$ ipython --no-banner

In [1]: import numpy as np

In [2]: np.set_printoptions(precision=3, suppress=True, linewidth=160, sign=" ")

In [3]: arr = np.loadtxt("arr.csv", delimiter=",")

In [4]: arr
Out[4]: 
array([[ 0.534,  0.228, -0.085,  0.112,  0.271, -0.322],
       [ 0.228,  0.885,  0.04 , -0.013, -0.169,  0.14 ],
       [-0.085,  0.04 ,  0.984,  0.035,  0.036, -0.065],
       [ 0.112, -0.013,  0.035,  0.459,  0.38 ,  0.299],
       [ 0.271, -0.169,  0.036,  0.38 ,  0.455, -0.005],
       [-0.322,  0.14 , -0.065,  0.299, -0.005,  0.682]])

In [5]: # applying it twice changes nothing

In [6]: vals, vecs = np.linalg.eigh(arr)

In [7]: vec = np.array([0, 1, 0, 1, 1, 2])

In [8]: vecs * np.maximum(vals, 0) @ vecs.T
Out[8]: 
array([[ 0.534,  0.228, -0.085,  0.112,  0.271, -0.322],
       [ 0.228,  0.885,  0.04 , -0.013, -0.169,  0.14 ],
       [-0.085,  0.04 ,  0.984,  0.035,  0.036, -0.065],
       [ 0.112, -0.013,  0.035,  0.459,  0.38 ,  0.299],
       [ 0.271, -0.169,  0.036,  0.38 ,  0.455, -0.005],
       [-0.322,  0.14 , -0.065,  0.299, -0.005,  0.682]])

In [9]: np.allclose(arr[:-1].T @ np.linalg.lstsq(arr[:-1].T, arr[-1])[0], arr[-1])
Out[9]: True

In [10]: np.abs(np.diag(np.linalg.qr(arr)[1])) > 1e-9
Out[10]: array([ True,  True,  True,  True, False, False])

In [11]: M = np.loadtxt("x.csv", delimiter=",")

In [12]: M
Out[12]: 
array([[  2.,   0.,   0.,   3.,   6.,   2.,   3.,   1.,   3.,   0.,   8.,   0.],
       [  5.,   0.,   0.,   3.,   7.,   0.,   1.,   3.,   0.,   0.,   6.,   0.],
       [  0.,   0.,   0.,   1.,   2.,   1.,   5.,   1.,   3.,   0.,   5.,   0.],
       [  7.,   0.,   2.,   9.,   1.,   0.,  11.,   7.,   1.,   0.,   1.,   0.],
       [  0.,   0.,   0.,   0.,   0.,   2.,   7.,   0.,   5.,   9.,   0.,   0.],
       [  6.,   0.,   0.,   7.,   4.,   0.,   7.,   5.,   1.,   0.,   4.,   0.],
       [  2.,   0.,   1.,   5.,   1.,   0.,   9.,   3.,   4.,   0.,   4.,   0.],
       [  2.,   0.,   0.,   0.,   1.,   0.,   3.,   3.,   0.,   0.,   1.,   0.],
       [  8.,   0.,   0.,   9.,   8.,   0.,   5.,   5.,   1.,   0.,   7.,   0.],
       [  0.,   0.,   2.,   0.,   0.,   0.,  11.,   1.,   4.,   6.,   0.,   0.],
       [  0.,   0.,   0.,   0.,   0.,   3.,   1.,   0.,   3.,   2.,   5.,   0.],
       [  5.,   0.,   3.,   7.,   0.,   0.,  13.,   7.,   1.,   0.,   0.,   0.],
       [  0.,   0.,   2.,   0.,   0.,   0.,  11.,   1.,   3.,   7.,   0.,   0.],
       [  0.,   3.,   0.,   0.,   9.,   9.,   0.,   0.,   8.,   0.,  15.,   0.],
       [  6.,   0.,   0.,   5.,   9.,   0.,   1.,   3.,   0.,   0.,   8.,   0.],
       [  0.,   0.,   0.,   0.,   5.,   2.,   0.,   0.,   1.,   0.,   7.,   0.],
       [  8.,   0.,   2.,  11.,   3.,   0.,  11.,   7.,   2.,   0.,   3.,   0.],
       [  2.,   0.,   1.,   1.,   0.,   0.,   9.,   5.,   0.,   0.,   0.,   0.],
       [  5.,   0.,   0.,   7.,   7.,   1.,   5.,   3.,   3.,   0.,   8.,   0.],
       [  8.,   0.,   0.,   7.,   3.,   0.,   7.,   7.,   0.,   0.,   1.,   0.],
       [  4.,   0.,   0.,   1.,   5.,   0.,   1.,   3.,   0.,   0.,   4.,   0.],
       [  0.,   0.,   0.,   0.,   1.,   4.,   0.,   0.,   2.,   2.,   6.,   0.],
       [  7.,   0.,   0.,   7.,   6.,   0.,   5.,   5.,   0.,   0.,   5.,   0.],
       [  0.,   0.,   0.,   0.,   2.,   4.,   1.,   0.,   4.,   1.,   7.,   0.],
       [  9.,   0.,   2.,  13.,   5.,   0.,  11.,   7.,   3.,   0.,   5.,   0.],
       [  3.,   0.,   0.,   1.,   3.,   0.,   3.,   3.,   0.,   0.,   3.,   0.],
       [  3.,   0.,   1.,   3.,   0.,   0.,   9.,   5.,   0.,   0.,   0.,   0.],
       [  7.,   0.,   0.,   7.,  11.,   1.,   1.,   3.,   1.,   0.,  10.,   0.],
       [  0.,   0.,   0.,   0.,   0.,   6.,   7.,   0.,   9.,   5.,   8.,   0.],
       [  0.,   0.,   0.,   0.,   0.,   4.,   3.,   0.,   5.,   8.,   3.,   0.],
       [  0.,   0.,   0.,   0.,   0.,   4.,   7.,   0.,   7.,   7.,   4.,   0.],
       [  0.,   0.,   0.,   0.,   4.,   6.,   3.,   0.,   7.,   1.,  10.,   0.],
       [  3.,   0.,   0.,   1.,   8.,   1.,   0.,   1.,   0.,   0.,   8.,   0.],
       [  0.,   0.,   0.,   0.,   0.,   2.,   5.,   0.,   4.,   2.,   4.,   0.]])

In [13]: gram = M.T @ M

In [14]: np.trace(gram), (M ** 2).sum()
Out[14]: (np.float64(6270.0), np.float64(6270.0))

In [15]: np.allclose(gram, gram.T)
Out[15]: True

In [16]: np.linalg.matrix_rank(gram)
Out[16]: np.int64(11)

In [17]: np.diag(gram)
Out[17]: array([  626.,     9.,    32.,   828.,   727.,   246.,  1438.,   447.,   425.,   318.,  1174.,     0.])

In [18]: np.linalg.svd(M, compute_uv=False) ** 2
Out[18]: array([ 3842.686,  1203.369,   932.756,   128.814,    85.15 ,    43.021,    15.315,    11.361,     4.041,     1.985,     1.502,     0.   ])

In [19]: J = np.load("case16.npy")

In [20]: J
Out[20]: 
array([[-33.242,  28.177, -16.752, -38.083,  16.004, -29.036, -18.371,  -7.621, -46.258, -52.372],
       [-31.1  ,  26.937, -15.7  , -35.696,  15.534, -27.266, -17.268,  -7.527, -43.484, -49.607],
       [-30.863,  26.798, -15.583, -35.432,  15.48 , -27.071, -17.146,  -7.517, -43.177, -49.3  ],
       [-25.651,  23.628, -13.009, -29.598,  14.199, -22.788, -14.494,  -7.249, -36.356, -42.47 ],
       [-24.942,  23.179, -12.657, -28.801,  14.008, -22.209, -14.137,  -7.208, -35.42 , -41.529],
       [-22.363,  21.5  , -11.373, -25.895,  13.275, -20.106, -12.845,  -7.046, -31.993, -38.075],
       [-19.913,  19.836, -10.148, -23.122,  12.515, -18.118, -11.631,  -6.872, -28.707, -34.744],
       [-10.82 ,  12.777,  -5.526, -12.688,   8.886, -10.828,  -7.247,  -5.932, -16.115, -21.737],
       [ -6.229,   8.258,  -3.122,  -7.275,   6.166,  -7.183,  -5.107,  -5.06 ,  -9.351, -14.396],
       [ -5.201,   7.066,  -2.572,  -6.037,   5.387,  -6.358,  -4.625,  -4.77 ,  -7.764, -12.587],
       [ -5.179,   7.04 ,  -2.561,  -6.011,   5.37 ,  -6.34 ,  -4.615,  -4.764,  -7.73 , -12.549],
       [ -3.335,   4.601,  -1.56 ,  -3.757,   3.678,  -4.81 ,  -3.712,  -4.039,  -4.775,  -8.99 ],
       [ -2.688,   3.609,  -1.204,  -2.952,   2.948,  -4.233,  -3.359,  -3.669,  -3.694,  -7.577],
       [ -1.364,   1.257,  -0.49 ,  -1.306,   1.094,  -2.78 ,  -2.371,  -2.412,  -1.436,  -4.094],
       [ -1.349,   1.229,  -0.482,  -1.289,   1.071,  -2.759,  -2.355,  -2.391,  -1.412,  -4.049],
       [ -1.307,   1.15 ,  -0.461,  -1.238,   1.005,  -2.697,  -2.309,  -2.33 ,  -1.343,  -3.916],
       [ -0.686,   0.189,  -0.194,  -0.564,   0.17 ,  -1.562,  -1.377,  -1.22 ,  -0.487,  -1.873],
       [  2.026,   1.245,   0.522,   1.5  ,   1.311,   4.039,   3.55 ,   2.026,   0.871,   3.32 ],
       [  3.052,   1.987,   0.81 ,   2.285,   2.132,   5.837,   5.099,   2.68 ,   1.345,   4.616],
       [  3.481,   2.295,   0.935,   2.62 ,   2.48 ,   6.562,   5.72 ,   2.919,   1.553,   5.13 ],
       [  7.25 ,   4.852,   2.091,   5.642,   5.484,  12.508,  10.733,   4.548,   3.571,   9.263],
       [ 10.956,   7.142,   3.297,   8.718,   8.315,  17.944,  15.233,   5.723,   5.779,  13.039],
       [ 15.946,   9.971,   4.981,  12.954,  11.961,  24.926,  20.94 ,   6.988,   8.964,  17.947],
       [ 21.703,  12.974,   6.98 ,  17.928,  15.988,  32.692,  27.218,   8.193,  12.839,  23.492],
       [ 22.24 ,  13.243,   7.169,  18.396,  16.355,  33.405,  27.792,   8.295,  13.209,  24.006],
       [ 29.894,  16.911,   9.891,  25.113,  21.472,  43.407,  35.796,   9.631,  18.598,  31.278],
       [ 37.093,  20.13 ,  12.495,  31.499,  26.115,  52.605,  43.102,  10.723,  23.829,  38.069],
       [ 41.046,  21.822,  13.938,  35.028,  28.607,  57.59 ,  47.044,  11.273,  26.752,  41.785],
       [ 45.735,  23.771,  15.66 ,  39.231,  31.519,  63.454,  51.669,  11.89 ,  30.26 ,  46.188],
       [ 47.902,  24.652,  16.459,  41.179,  32.85 ,  66.149,  53.789,  12.164,  31.894,  48.22 ],
       [ 71.776,  33.715,  25.375,  62.821,  47.02 ,  95.329,  76.606,  14.822,  50.329,  70.568]])

In [21]: cen = J - J.mean(axis=0)

In [22]: Uu, sv, Vt = np.linalg.svd(cen, full_matrices=False)

In [23]: sv.round(3) + 0
Out[23]: array([ 371.054,   88.195,   17.408,    0.   ,    0.   ,    0.   ,    0.   ,    0.   ,    0.   ,    0.   ])

In [24]: np.linalg.matrix_rank(cen)
Out[24]: np.int64(3)

In [25]: np.searchsorted(np.cumsum(sv ** 2) / (sv ** 2).sum(), 0.9) + 1
Out[25]: np.int64(1)

In [26]: Vt[0] * np.sign(Vt[0, np.abs(Vt[0]).argmax()])
Out[26]: array([ 0.379,  0.017,  0.15 ,  0.361,  0.106,  0.466,  0.36 ,  0.104,  0.344,  0.466])

In [27]: (np.sign(Uu[:, 0]) == np.sign(Uu[0, 0])).astype(int)
Out[27]: array([ 1,  1,  1,  1,  1,  1,  1,  1,  1,  1,  1,  1,  1,  1,  1,  1,  1,  1,  1,  0,  0,  0,  0,  0,  0,  0,  0,  0,  0,  0,  0])

In [28]: lab = J[:, 1] > np.median(J[:, 1])

In [29]: u = J[lab].mean(axis=0) - J[~lab].mean(axis=0)

In [30]: lab.astype(int)
Out[30]: array([ 1,  1,  1,  1,  1,  1,  1,  0,  0,  0,  0,  0,  0,  0,  0,  0,  0,  0,  0,  0,  0,  0,  0,  1,  1,  1,  1,  1,  1,  1,  1])

In [31]: round(float((((J - J.mean(axis=0)) @ u > 0) == lab).mean()), 3)
Out[31]: 0.71

In [32]: np.argsort(-np.abs(u).round(6), kind="stable")
Out[32]: array([ 1,  4,  5,  6,  0,  3,  9,  7,  8,  2])

In [33]: u
Out[33]: array([ 8.337, 17.818,  1.196,  4.225, 17.18 , 17.144, 15.629,  3.128, -1.844,  3.437])

In [34]: round(np.linalg.norm(J, 2) / np.linalg.norm(J), 3)
Out[34]: np.float64(0.933)

In [35]: np.linalg.cond(J) > 100
Out[35]: np.True_

In [36]: u = np.array([-6, 2, 4, 0, -1, 1, -2])

In [37]: K = -1 * np.eye(7) + np.outer(u, u)

In [38]: K
Out[38]: 
array([[ 35., -12., -24.,   0.,   6.,  -6.,  12.],
       [-12.,   3.,   8.,   0.,  -2.,   2.,  -4.],
       [-24.,   8.,  15.,   0.,  -4.,   4.,  -8.],
       [  0.,   0.,   0.,  -1.,   0.,   0.,   0.],
       [  6.,  -2.,  -4.,   0.,   0.,  -1.,   2.],
       [ -6.,   2.,   4.,   0.,  -1.,   0.,  -2.],
       [ 12.,  -4.,  -8.,   0.,   2.,  -2.,   3.]])

In [39]: # 2 groups of indices that never mix

In [40]: O, vecs = np.linalg.qr(K[:, :2])[0], np.linalg.qr(K[:, 2:])[0]

In [41]: sv = np.linalg.svd(O.T @ vecs, compute_uv=False)

In [42]: np.round(np.linalg.norm(O @ O.T - vecs @ vecs.T, 2), 3)
Out[42]: np.float64(1.0)

In [43]: (sv > 0.9).sum()
Out[43]: np.int64(1)
